$ python -q
>>> import numpy as np
>>> from numpy import linalg as LA
>>> np.set_printoptions(precision=2, suppress=True, linewidth=120, floatmode="fixed")
>>> def tidy(a):
...     return np.round(a, 2) + 0
... 
>>> F = np.load("dump.npy")
>>> F
array([[-2.00, -3.00,  1.00],
       [ 0.00, -1.00,  1.00],
       [ 0.00,  0.00,  2.00]])
>>> # triangular, det is the product of the diagonal
>>> w, V = LA.eig(F)
>>> tidy(np.sort(LA.eigvals(LA.inv(F))))
array([-1.00, -0.50,  0.50])
>>> tidy(np.sort(LA.eigvals(F @ F)))
array([1.00, 4.00, 4.00])
>>> arr = np.array([[-0.2, -0.2, 0.4, 0.2], [-1.3, 1.3, -0.8, 0.1]])
>>> arr
array([[-0.20, -0.20,  0.40,  0.20],
       [-1.30,  1.30, -0.80,  0.10]])
>>> # row 1 is much longer than the rest
>>> arr.reshape(2, -1)
array([[-0.20, -0.20,  0.40,  0.20],
       [-1.30,  1.30, -0.80,  0.10]])
>>> arr.reshape(-1, 2)
array([[-0.20, -0.20],
       [ 0.40,  0.20],
       [-1.30,  1.30],
       [-0.80,  0.10]])
>>> blk = arr.reshape(2, 2, -1)
>>> np.einsum("ihd,jhd->hij", blk, blk).shape
(2, 2, 2)
>>> blk.transpose(1, 0, 2)
array([[[-0.20, -0.20],
        [-1.30,  1.30]],

       [[ 0.40,  0.20],
        [-0.80,  0.10]]])
>>> tidy(np.einsum("ihd,ihd->ih", blk, blk))
array([[0.08, 0.20],
       [3.38, 0.65]])
>>> blk.shape
(2, 2, 2)
>>> np.swapaxes(blk, 1, 2)[0]
array([[-0.20,  0.40],
       [-0.20,  0.20]])
